$ ipython --no-banner

In [1]: import numpy as np

In [2]: np.set_printoptions(precision=2, suppress=True, linewidth=200, legacy="1.25")

In [3]: r0 = np.array([0, 0, 1, 2])

In [4]: K = np.array([np.roll(r0, i) for i in range(4)])

In [5]: print(K)
[[0 0 1 2]
 [2 0 0 1]
 [1 2 0 0]
 [0 1 2 0]]

In [6]: B = K / np.sqrt((K ** 2).mean(axis=1, keepdims=True))

In [7]: print(np.linalg.matrix_rank(B) == np.linalg.matrix_rank(K))
True

In [8]: print(K - K.mean(axis=1, keepdims=True))
[[-0.75 -0.75  0.25  1.25]
 [ 1.25 -0.75 -0.75  0.25]
 [ 0.25  1.25 -0.75 -0.75]
 [-0.75  0.25  1.25 -0.75]]

In [9]: print(np.linalg.norm(B, axis=1))
[2. 2. 2. 2.]

In [10]: B = np.array([[2, 1], [0, 1]])

In [11]: basis = np.kron(B, K)

In [12]: print(basis)
[[0 0 2 4 0 0 1 2]
 [4 0 0 2 2 0 0 1]
 [2 4 0 0 1 2 0 0]
 [0 2 4 0 0 1 2 0]
 [0 0 0 0 0 0 1 2]
 [0 0 0 0 2 0 0 1]
 [0 0 0 0 1 2 0 0]
 [0 0 0 0 0 1 2 0]]

In [13]: print(basis.shape)
(8, 8)

In [14]: print(round(float(np.linalg.norm(basis, 2)), 2), round(np.linalg.norm(B, 2) * np.linalg.norm(K, 2), 2))
6.86 6.86

In [15]: def softmax(z):
    ...:     e = np.exp(z - z.max(axis=-1, keepdims=True))
    ...:     return e / e.sum(axis=-1, keepdims=True)
    ...: 

In [16]: print(softmax(K[2] + -1))
[0.22 0.61 0.08 0.08]

In [17]: print(softmax(K[2]))
[0.22 0.61 0.08 0.08]

In [18]: print(np.round(softmax(10 * K[2]), 2) + 0)
[0. 1. 0. 0.]

In [19]: scores = K @ K.T / np.sqrt(4)

In [20]: print(softmax(scores)[2] @ K)
[0.95 1.45 0.35 0.25]

In [21]: print(softmax(scores))
[[0.65 0.15 0.05 0.15]
 [0.15 0.65 0.15 0.05]
 [0.05 0.15 0.65 0.15]
 [0.15 0.05 0.15 0.65]]

In [22]: Q, V = np.linalg.qr(K[:, :2])[0], np.linalg.qr(K[:, 2:])[0]

In [23]: s = np.linalg.svd(Q.T @ V, compute_uv=False)

In [24]: print(round(np.linalg.norm(Q @ Q.T - V @ V.T, 2), 2))
0.96

In [25]: print((s > 0.9).sum())
0

In [26]: mat = np.load("sample6.npy")

In [27]: print(mat)
[[ 0.5 -0.5  0.5  0.5]
 [-0.5  0.5  0.5  0.5]
 [ 0.5  0.5  0.5 -0.5]
 [ 0.5  0.5 -0.5  0.5]]

In [28]: # symmetric

In [29]: print(np.all(np.linalg.eigvalsh(mat) > 0))
False

In [30]: F = np.load("w.npy")

In [31]: print(F)
[[1. 0. 0.]
 [0. 1. 0.]
 [0. 0. 1.]]

In [32]: # a transition matrix

In [33]: print(F.sum(axis=1))
[1. 1. 1.]

In [34]: p = np.eye(3)[1]

In [35]: for _ in range(3):
    ...:     p = p @ F
    ...:     print(p.round(2))
    ...: 
[0. 1. 0.]
[0. 1. 0.]
[0. 1. 0.]

In [36]: print(np.linalg.matrix_power(F, 2))
[[1. 0. 0.]
 [0. 1. 0.]
 [0. 0. 1.]]

In [37]: print(np.allclose(F, F.T))
True

In [38]: print((F - F.T) / 2)
[[0. 0. 0.]
 [0. 0. 0.]
 [0. 0. 0.]]

In [39]: print(round(float(np.abs(np.linalg.eigvals(F)).max()), 2))
1.0

In [40]: print((F + F.T) / 2)
[[1. 0. 0.]
 [0. 1. 0.]
 [0. 0. 1.]]

In [41]: print(np.sort(np.linalg.eigvals(F)))
[1. 1. 1.]

In [42]: print(np.prod(np.diag(F)), np.round(np.linalg.det(F), 2))
1.0 1.0

In [43]: print(np.linalg.matrix_power(F - np.diag(np.diag(F)), 3))
[[0. 0. 0.]
 [0. 0. 0.]
 [0. 0. 0.]]

In [44]: print([int(np.linalg.matrix_rank(np.linalg.matrix_power(F, p))) for p in range(1, 4)])
[3, 3, 3]

In [45]: print(F @ F)
[[1. 0. 0.]
 [0. 1. 0.]
 [0. 0. 1.]]

In [46]: X = np.load("out19.npy")

In [47]: print(X)
[[-3.  1. -7. -4.]
 [ 0. -1.  2.  1.]
 [ 0.  1.  2. -2.]
 [ 0. -1.  0.  0.]]

In [48]: rng = np.random.default_rng(507)

In [49]: labels = rng.permutation(4)

In [50]: print(labels)
[2 1 0 3]

In [51]: B = X[labels][:, labels]

In [52]: print(np.diag(B))
[ 2. -1. -3.  0.]

In [53]: P = np.triu(np.array([[1, -3, -5, -1], [-2, 3, -4, -4], [5, -2, -5, 2], [0, 4, -1, 4]]), 1) + np.eye(4)

In [54]: B = P @ X @ np.linalg.inv(P)

In [55]: print(P @ X - X @ P)
[[  0. -10. -27.  22.]
 [  0.   0. -12.   0.]
 [  0.  -2.   4.   0.]
 [  0.   0.  -4.  -4.]]

In [56]: print(np.linalg.matrix_rank(B))
4

In [57]: print(np.allclose(X, X.T))
False

In [58]: print(np.trace(X))
-2.0

In [59]: print((X - X.T) / 2)
[[ 0.   0.5 -3.5 -2. ]
 [-0.5  0.   0.5  1. ]
 [ 3.5 -0.5  0.  -1. ]
 [ 2.  -1.   1.   0. ]]

In [60]: print(X @ X)
[[ 9. -7.  9. 27.]
 [ 0.  2.  2. -5.]
 [ 0.  3.  6. -3.]
 [ 0.  1. -2. -1.]]

In [61]: print(round(np.linalg.det(X), 2))
-18.0

In [62]: B = np.array([[1, 1], [-1, -1], [-3, 2], [1, 3]])

In [63]: print(np.einsum("ik,kj->ji", X, B))
[[ 13.  -4.  -9.   1.]
 [-30.   8.  -3.   1.]]

In [64]: print(X @ B)
[[ 13. -30.]
 [ -4.   8.]
 [ -9.  -3.]
 [  1.   1.]]

In [65]: print(np.einsum("ij->j", X))
[-3.  0. -3. -5.]

In [66]: print(np.linalg.matrix_rank(np.vstack([X, B.T])))
4

In [67]: print(np.linalg.matrix_rank(X @ B))
2

In [68]: print(np.einsum("ij,ij->i", X, X))
[75.  6.  9.  1.]

In [69]: print(np.einsum("ik,kj->ij", X, B))
[[ 13. -30.]
 [ -4.   8.]
 [ -9.  -3.]
 [  1.   1.]]

In [70]: x0 = np.array([0, 1, 2, 0])

In [71]: y = X @ x0

In [72]: b, lr = np.zeros(4), 1 / np.linalg.norm(X, 2) ** 2

In [73]: for i in range(3):
    ...:     b -= lr * X.T @ (X @ b - y)
    ...:     if i % 1 == 0: print(i, round(np.linalg.norm(X @ b - y), 2))
    ...: 
0 3.77
1 3.37
2 3.01

In [74]: print(round(float(np.linalg.cond(X)), 2))
17.0

In [75]: print(b.round(2) + 0)
[0.47 0.   1.46 0.37]

In [76]: A = np.load("run1.npy")

In [77]: print(A)
[[-31.93  -4.   111.79]
 [-18.16  -3.69  70.93]
 [-13.35  -3.36  55.77]
 [-11.06  -3.15  48.28]
 [ -8.24  -2.8   38.69]
 [ -7.17  -2.63  34.91]
 [ -4.17  -2.04  23.69]
 [ -2.    -1.39  14.42]
 [ -0.74  -0.79   7.84]
 [ -0.65  -0.73   7.26]
 [ -0.22  -0.38   4.04]
 [ -0.11  -0.24   2.82]
 [  0.     0.    -0.13]
 [  0.01  -0.05  -0.63]
 [  0.06  -0.2   -1.06]
 [  0.16  -0.38  -1.31]
 [  0.34  -0.66  -1.58]
 [  1.04  -1.49  -2.25]
 [  1.15  -1.59  -2.34]
 [  5.23  -4.89  -6.26]
 [  5.54  -5.11  -6.59]
 [  5.74  -5.25  -6.8 ]
 [ 12.61  -9.6  -14.67]
 [ 13.17  -9.93 -15.34]
 [ 24.02 -15.92 -29.21]
 [ 24.33 -16.08 -29.62]
 [ 25.47 -16.67 -31.14]]

In [78]: Ac = A - A.mean(axis=0)

In [79]: V = np.linalg.svd(Ac)[2][:2]

In [80]: B = Ac - Ac @ V.T @ V

In [81]: print(round(np.linalg.norm(B) / np.linalg.norm(Ac), 2))
0.02

In [82]: print(B.std(axis=0))
[0.43 0.4  0.13]

In [83]: Ac = (A - A.mean(axis=0)) / A.std(axis=0)

In [84]: print(Ac.std(axis=0))
[1. 1. 1.]

In [85]: print(np.argwhere(np.abs(Ac) > 2))
[[ 0  0]
 [ 0  2]
 [24  1]
 [25  1]
 [26  0]
 [26  1]]

In [86]: b = np.linalg.lstsq(np.delete(Ac, 1, axis=1), Ac[:, 1])[0]

In [87]: print(round(1 - np.var(Ac[:, 1] - np.delete(Ac, 1, axis=1) @ b), 2))
0.97
